In [1]: import numpy as np

In [2]: np.set_printoptions(precision=2, suppress=True, linewidth=160, floatmode="fixed")

In [3]: tidy = lambda a: np.round(a, 2) + 0

In [4]: mat = np.loadtxt("a.csv", delimiter=",")

In [5]: print(tidy(mat))
[[-0.07 -1.48 -4.77]
 [ 3.32 -1.00 -3.60]
 [ 4.87 -0.18 -1.11]
 [ 4.01 -0.76 -2.89]
 [-2.39  1.23  4.22]
 [ 0.50 -1.46 -4.76]
 [-2.36 -1.38 -4.18]
 [-4.20 -0.93 -2.54]
 [ 4.49 -0.51 -2.14]
 [ 2.89 -1.12 -3.92]
 [-1.48  1.37  4.57]
 [-4.99 -0.11  0.20]
 [-4.03  0.75  2.87]
 [-4.93  0.08  0.82]
 [-2.99  1.09  3.85]
 [ 2.28 -1.25 -4.27]
 [ 4.68 -0.38 -1.73]
 [-4.87  0.18  1.12]
 [-2.88  1.12  3.93]]

In [6]: Z = mat[[6, 15]].astype(float)

In [7]: for _ in range(7):
   ...:     z = np.linalg.norm(mat[:, None] - Z, axis=-1).argmin(axis=1)
   ...:     Z = np.array([mat[z == j].mean(axis=0) for j in range(2)])
   ...: 

In [8]: print(z)
[1 1 1 1 0 1 1 0 1 1 0 0 0 0 0 1 1 0 0]

In [9]: print(tidy(Z))
[[-3.64  0.53  2.12]
 [ 2.46 -0.95 -3.34]]

In [10]: print(tidy(Z[1] - Z[0]))
[ 6.10 -1.48 -5.46]

In [11]: print(np.abs(Z[1] - Z[0]).argmax())
0

In [12]: J = np.loadtxt("out15.csv", delimiter=",")

In [13]: print(J)
[[ 2.00  0.00  2.15  2.38  2.62]
 [ 2.00  0.00 -4.58  0.14  4.86]
 [ 2.00  0.00 -1.27  1.24  3.76]
 [ 2.00  0.00  1.66  2.22  2.78]
 [ 2.00  0.00  3.31  2.77  2.23]
 [ 2.00  0.00  0.88  1.96  3.04]
 [ 2.00  0.00  0.59  1.86  3.14]
 [ 2.00  0.00 -2.81  0.73  4.27]
 [ 2.00  0.00 -4.07  0.31  4.69]
 [ 2.00  0.00 -6.26 -0.42  5.42]
 [ 2.00  0.00 -1.38  1.21  3.79]
 [ 2.00  0.00 -0.97  1.34  3.66]
 [ 2.00  0.00 -3.20  0.60  4.40]
 [ 2.00  0.00  1.68  2.23  2.77]
 [ 2.00  0.00 -4.52  0.16  4.84]
 [ 2.00  0.00 -3.36  0.55  4.45]
 [ 2.00  0.00  2.05  2.35  2.65]
 [ 2.00  0.00  3.42  2.81  2.19]
 [ 2.00  0.00  2.88  2.63  2.37]
 [ 2.00  0.00  5.84  3.61  1.39]]

In [14]: print(tidy(np.linalg.svd(J, compute_uv=False)))
[20.03 14.96  0.01  0.00  0.00]

In [15]: np.linalg.rank(J)
Traceback (most recent call last):
  Cell In[15], line 1
    np.linalg.rank(J)
AttributeError: module 'numpy.linalg' has no attribute 'rank'


In [16]: print(np.unravel_index(np.abs(J).argmax(), J.shape))
(np.int64(9), np.int64(2))

In [17]: print(J.shape)
(20, 5)

In [18]: np.zeros(20, 5)
Traceback (most recent call last):
  Cell In[18], line 1
    np.zeros(20, 5)
TypeError: Cannot interpret '5' as a data type


In [19]: W0 = np.load("mat.npy")

In [20]: print(tidy(W0))
[[-0.20  0.03  0.41  0.30 -0.69  0.47]
 [ 0.24 -0.19  0.56  0.36  0.61  0.31]
 [ 0.80 -0.40 -0.11 -0.26 -0.28  0.20]
 [-0.48 -0.57  0.13 -0.59  0.12  0.26]
 [-0.08 -0.62  0.14  0.38 -0.19 -0.64]
 [ 0.16  0.31  0.69 -0.47 -0.11 -0.41]]

In [21]: vec = np.array([-2, 1, -2, 0, -1, -2])

In [22]: print([p for p in range(1, 25) if np.allclose(np.linalg.matrix_power(W0, p), np.eye(6))])
[]

In [23]: print(tidy(W0.T @ (W0 @ vec)))
[-2.00  1.00 -2.00  0.00 -1.00 -2.00]

In [24]: print(tidy(np.sort(np.abs(np.degrees(np.angle(np.linalg.eigvals(W0)))))))
[  0.00  99.32  99.32 133.09 133.09 180.00]

In [25]: other = W0 / np.linalg.norm(W0, axis=1, keepdims=True)

In [26]: cov = other @ other.T

In [27]: print((cov - 2 * np.eye(6)).round(6).argmax(axis=1))
[1 0 0 0 0 0]

In [28]: print(np.degrees(np.arccos(np.clip(cov[0, 2], -1, 1))))
90.0

In [29]: E = np.array([[-0.94, 10.78, 8.93, 19.38],
    ...:     [2.63, 10.37, 9.38, 19.18],
    ...:     [0.01, 9.15, 10.92, 21.16],
    ...:     [1.23, 9.93, 11.69, 19.36],
    ...:     [2.32, 9.73, 9.95, 19.72],
    ...:     [-0.56, 9.52, 9.19, 21.11],
    ...:     [2.3, 11.37, 11.44, 20.6],
    ...:     [0.12, 10.31, 12.17, 22.65],
    ...:     [1.19, 10.83, 11.58, 19.8],
    ...:     [1.46, 10.28, 9.93, 19.74],
    ...:     [0.31, 11.0, 10.35, 21.45],
    ...:     [-2.07, 10.94, 10.58, 19.53],
    ...:     [-0.04, 10.93, 11.72, 17.64],
    ...:     [0.13, 8.54, 11.2, 20.45],
    ...:     [0.09, 10.65, 10.23, 19.74]])

In [30]: print(E)
[[-0.94 10.78  8.93 19.38]
 [ 2.63 10.37  9.38 19.18]
 [ 0.01  9.15 10.92 21.16]
 [ 1.23  9.93 11.69 19.36]
 [ 2.32  9.73  9.95 19.72]
 [-0.56  9.52  9.19 21.11]
 [ 2.30 11.37 11.44 20.60]
 [ 0.12 10.31 12.17 22.65]
 [ 1.19 10.83 11.58 19.80]
 [ 1.46 10.28  9.93 19.74]
 [ 0.31 11.00 10.35 21.45]
 [-2.07 10.94 10.58 19.53]
 [-0.04 10.93 11.72 17.64]
 [ 0.13  8.54 11.20 20.45]
 [ 0.09 10.65 10.23 19.74]]

In [31]: Xc = (E - E.mean(axis=0)) / E.std(axis=0)

In [32]: print(np.argwhere(np.abs(Xc) > 2))
[[ 7  3]
 [11  0]
 [12  3]
 [13  1]]

In [33]: print(tidy(Xc.std(axis=0)))
[1.00 1.00 1.00 1.00]

In [34]: beta = np.linalg.lstsq(np.delete(Xc, 3, axis=1), Xc[:, 3])[0]

In [35]: print(np.abs(beta).argmax())
1

In [36]: print(tidy(1 - np.var(Xc[:, 3] - np.delete(Xc, 3, axis=1) @ beta)))
0.09

In [37]: D = np.linalg.norm(E[:, None] - E[None], axis=-1)

In [38]: print(tidy(D[10]))
[2.81 3.45 1.98 2.86 2.97 2.10 2.45 2.29 2.24 2.22 0.00 3.07 4.06 2.79 1.76]

In [39]: print(D.mean(axis=1).argmax())
7

In [40]: print(np.flatnonzero(D[10] < D.mean() / 2))
[10]

In [41]: print((D + 1e9 * np.eye(15)).round(6).argmin(axis=1))
[14  4 13  8  9  2  8  2  3  4 14  0  3  2  9]

In [42]: print(np.linalg.matrix_rank(D ** 2))
6

In [43]: print(D[10].round(6).argsort(kind="stable")[:4])
[10 14  2  5]

In [44]: np.zeros(15, 4)
Traceback (most recent call last):
  Cell In[44], line 1
    np.zeros(15, 4)
TypeError: Cannot interpret '4' as a data type


In [45]: print(E.shape)
(15, 4)

In [46]: print(tidy(E.sum(axis=0)))
[  8.18 154.33 159.26 301.51]

In [47]: print(np.abs(E).max())
22.65

In [48]: print(np.unravel_index(np.abs(E).argmax(), E.shape))
(np.int64(7), np.int64(3))

In [49]: print(tidy(np.linalg.norm(E)))
97.01

In [50]: rng = np.random.default_rng(211)

In [51]: th = np.sort(rng.uniform(-2, 2, 15))

In [52]: K = np.c_[th, th ** 2, th ** 3] @ np.array([[-2, -1, -2], [2, 0, 0], [1, -1, -2]])

In [53]: print(tidy(K))
[[  4.21   5.50  10.99]
 [  3.93   3.96   7.92]
 [  3.45   2.73   5.45]
 [  2.04   1.05   2.10]
 [  1.34   0.61   1.21]
 [  0.62   0.27   0.54]
 [  0.51   0.22   0.45]
 [ -0.18  -0.10  -0.21]
 [ -0.37  -0.27  -0.55]
 [ -0.34  -0.69  -1.37]
 [ -0.30  -0.76  -1.52]
 [ -0.12  -0.99  -1.99]
 [ -0.05  -1.07  -2.15]
 [  7.54  -6.79 -13.58]
 [ 11.66  -9.75 -19.51]]

In [54]: def softmax(z):
    ...:     e = np.exp(z - z.max(axis=-1, keepdims=True))
    ...:     return e / e.sum(axis=-1, keepdims=True)
    ...: 

In [55]: print(tidy(softmax(K).sum(axis=1)))
[1.00 1.00 1.00 1.00 1.00 1.00 1.00 1.00 1.00 1.00 1.00 1.00 1.00 1.00 1.00]

In [56]: att = K @ K.T / np.sqrt(3)

In [57]: print(softmax(att).round(6).argmax(axis=1))
[ 0  0  0  0  0  0  0 14 14 14 14 14 14 14 14]

In [58]: other = K / np.sqrt((K ** 2).mean(axis=1, keepdims=True))

In [59]: print(np.linalg.matrix_rank(other) == np.linalg.matrix_rank(K))
True

In [60]: D = np.linalg.norm(K[:, None] - K[None], axis=-1)

In [61]: print(tidy(np.linalg.norm(K, axis=1)))
[12.99  9.68  7.01  3.11  1.91  0.86  0.71  0.30  0.71  1.57  1.72  2.22  2.40 16.96 24.73]

In [62]: print(tidy(np.linalg.norm(K - K.mean(axis=0), axis=1)))
[13.35  9.90  7.11  3.26  2.45  2.23  2.25  2.54  2.64  2.68  2.68  2.72  2.75 15.22 22.91]

In [63]: print(tidy(D[:5, :5]))
[[ 0.00  3.45  6.24 10.18 11.30]
 [ 3.45  0.00  2.80  6.78  7.93]
 [ 6.24  2.80  0.00  4.01  5.19]
 [10.18  6.78  4.01  0.00  1.21]
 [11.30  7.93  5.19  1.21  0.00]]

In [64]: print((D + 1e9 * np.eye(15)).round(6).argmin(axis=1))
[ 1  2  1  4  5  6  5  8  7 10  9 12 11 14 13]

In [65]: print(np.linalg.matrix_rank(D ** 2))
4

In [66]: print(D[0].round(6).argsort(kind="stable")[:4])
[0 1 2 3]
